In [1]: import numpy as np

In [2]: np.set_printoptions(precision=1, suppress=True, linewidth=140)

In [3]: arr = np.load("mat.npy")

In [4]: print(arr)
[[ -0.5  -2.4   1.2  -0.9  -2.3]
 [ -1.9   3.2   1.1  -0.8  -3.7]
 [ -1.    1.9   0.7   0.7  -0.6]
 [  2.7  -0.2   1.4   2.1  -2. ]
 [  3.8  -1.4  -0.4   1.5   0.7]
 [ -4.6   3.4   2.3  -0.5  -5.3]
 [ -3.7   1.4   1.2  -2.   -3.7]
 [  1.6  -2.2   2.4  -1.8  -0.1]
 [  2.4   1.4   6.1   3.8 -10.1]
 [ -2.6   5.7   1.9  -0.3  -1.4]
 [ -2.9  -2.7  -0.5  -3.2  -1.2]
 [ 14.8  -5.4   8.8  10.4  -1. ]
 [  0.6   5.    3.    2.5  -4.9]
 [ -7.3   2.1  -6.9  -5.5   4.5]
 [ -0.5   1.8   0.    0.8   0. ]
 [-12.3   6.8  -7.1  -6.8  -0.4]
 [ 11.6  -0.7   7.4   7.6  -1.3]
 [ -2.4  -2.9  -6.6  -3.1   5. ]
 [-15.1   8.   -6.4  -9.9   4.2]
 [-10.4   8.7  -4.8  -4.9  -1.1]
 [ -0.1  -3.4   0.4  -0.9  -0.3]
 [  2.1  -1.3   3.6   3.2  -7.2]
 [ -1.4   1.3  -3.9  -2.2   5.7]
 [  0.8  -4.6  -4.4  -1.6   2.2]]

In [5]: Ac = arr - arr.mean(axis=0)

In [6]: U, sigma, Vt = np.linalg.svd(Ac, full_matrices=False)

In [7]: print((np.sign(U[:, 0]) == np.sign(U[0, 0])).astype(int))
[1 0 1 1 1 0 0 1 1 0 0 1 1 0 1 0 1 0 0 0 1 1 0 0]

In [8]: print(np.abs(Vt[0]).argmax())
0

In [9]: print(np.round(sigma ** 2 / (sigma ** 2).sum(), 1) + 0)
[0.8 0.2 0.1 0.  0. ]

In [10]: dist = np.linalg.norm(arr[:, None] - arr[None], axis=-1)

In [11]: print(dist[:5, :5])
[[0.  5.9 4.9 4.9 6.1]
 [5.9 0.  3.8 6.6 9. ]
 [4.9 3.8 0.  4.7 6.1]
 [4.9 6.6 4.7 0.  3.7]
 [6.1 9.  6.1 3.7 0. ]]

In [12]: print(np.linalg.norm(arr, axis=1))
[ 3.7  5.4  2.4  4.2  4.4  8.1  5.9  4.1 12.7  6.7  5.3 20.9  8.  12.5  2.  17.2 15.8  9.6 21.2 15.2  3.6  9.   7.5  7. ]

In [13]: print(np.unravel_index(dist.round(6).argmax(), dist.shape))
(np.int64(11), np.int64(18))

In [14]: G = np.cov(arr, rowvar=False)

In [15]: print(G.shape)
(5, 5)

In [16]: print(np.argsort(-arr.std(axis=0).round(6), kind="stable"))
[0 2 3 1 4]

In [17]: print(arr.std(axis=0))
[6.3 3.8 4.3 4.3 3.7]

In [18]: print(np.linalg.eigvalsh(G)[::-1])
[82.9 19.8  5.5  1.5  0.3]

In [19]: data = np.load("test3.npy")

In [20]: print(data.round(1) + 0)
[[-0.5  0.   0.4 -0.8  0.1]
 [-0.1 -0.4  0.8  0.4  0.2]
 [-0.7  0.  -0.1  0.4 -0.6]
 [-0.2 -0.8 -0.5 -0.1  0.2]
 [-0.5  0.3 -0.2  0.3  0.8]]

In [21]: T = np.stack([data, 3 * data, data[::-1]])

In [22]: print(np.linalg.matrix_rank(T.reshape(3, -1)))
2

In [23]: print(T.sum(axis=0))
[[-2.5  0.4  1.3 -2.8  1. ]
 [-0.4 -2.6  2.6  1.6  0.8]
 [-3.5  0.2 -0.6  1.9 -3. ]
 [-0.8 -3.8 -1.1 -0.1  0.8]
 [-2.4  1.2 -0.3  0.4  3.1]]
